% python3 -q
>>> import numpy as np
>>> import numpy.linalg as la
>>> np.set_printoptions(suppress=True, linewidth=100)
>>> arr = np.loadtxt("sample2.csv", delimiter=",")
>>> arr.round(1)
array([[-0.3,  0.9,  0.4],
       [ 0.1, -0.4,  0.9],
       [ 1. ,  0.3,  0.1]])
>>> A2 = la.inv(arr)
>>> np.round(arr @ A2, 1) + 0
array([[1., 0., 0.],
       [0., 1., 0.],
       [0., 0., 1.]])
>>> (np.abs(A2) > 1e-9).astype(int)
array([[1, 1, 1],
       [1, 1, 1],
       [1, 1, 1]])
>>> round(la.slogdet(arr)[0], 1)
np.float64(1.0)
>>> A2.round(1)
array([[-0.3,  0.1,  1. ],
       [ 0.9, -0.4,  0.3],
       [ 0.4,  0.9,  0.1]])
>>> np.round(la.det(arr) * A2, 1)
array([[-0.3,  0.1,  1. ],
       [ 0.9, -0.4,  0.3],
       [ 0.4,  0.9,  0.1]])
>>> round(la.det(arr) * la.det(A2), 1)
np.float64(1.0)
>>> np.round(la.cond(arr), 1)
np.float64(1.0)
>>> np.round(la.norm(arr, axis=0), 1)
array([1., 1., 1.])
>>> Q, r_ = la.qr(arr)
>>> np.round(Q.T @ Q, 1) + 0
array([[1., 0., 0.],
       [0., 1., 0.],
       [0., 0., 1.]])
>>> np.round(Q @ r_, 1)
array([[-0.3,  0.9,  0.4],
       [ 0.1, -0.4,  0.9],
       [ 1. ,  0.3,  0.1]])
>>> np.allclose(r_.T @ r_, arr.T @ arr)
True
>>> abs(r_[0, 0]), round(float(la.norm(arr[:, 0])), 1)
(np.float64(1.0), 1.0)
>>> np.trace(Q @ Q.T)
np.float64(3.0)
>>> F = np.load("block1.npy")
>>> F
array([[  2.8,   4. ,   6.1,   0.7],
       [ -2.2,  -3.1,  -3.8,  -0.8],
       [  0.2,  -0.5,  -0.8,  -0.3],
       [  6.8,   9.5,  12.7,   1.4],
       [  3. ,   4.1,   5.7,   1.1],
       [  0.8,   1.2,   0.8,   0. ],
       [  5. ,   8.2,   9.9,   1.1],
       [ 10.2,  14.3,  19.1,   1.6],
       [  2.1,   3. ,   3.7,   0.3],
       [  2.6,   4.4,   4.9,   0.7],
       [ -2.4,  -1.8,  -2.7,  -0.6],
       [ -2.8,  -4.4,  -5.7,  -0.7],
       [  0.8,   0.6,   1. ,   0.2],
       [ -8.4, -11.4, -14.9,  -1.4],
       [  0.8,   1.1,   2.8,   0.2],
       [  0.7,   0.2,   1.1,  -0.1],
       [  5.2,   6.8,   8.6,   0.9],
       [ -0.2,  -0.8,  -0.9,   0.1],
       [ -0.6,  -1.5,  -2. ,   0. ],
       [  6.9,   9.9,  12.1,   1.5],
       [ -0.6,  -0.7,  -0.2,  -0.1],
       [ -3.2,  -4.2,  -5.1,  -0.3],
       [ -1.7,  -2.2,  -2.8,  -0.6],
       [  7.3,  10.9,  14.2,   1.6],
       [  1.3,   1.9,   2.5,   0.4],
       [ -2. ,  -3. ,  -3.8,  -0.3],
       [  0. ,  -0.3,  -0.2,  -0.2],
       [  2. ,   2.5,   3.8,   0.1],
       [  3.7,   5.4,   6.6,   0.9],
       [ -1.2,  -2.1,  -3.1,  -0.7],
       [-11. , -15.1, -19.1,  -2.3]])
>>> np.round(np.abs(la.svd(F)[2][-1]), 1) + 0
array([0. , 0.2, 0. , 1. ])
>>> la.cond(F) > 100
np.False_
>>> round(np.log10(la.cond(F)))
2
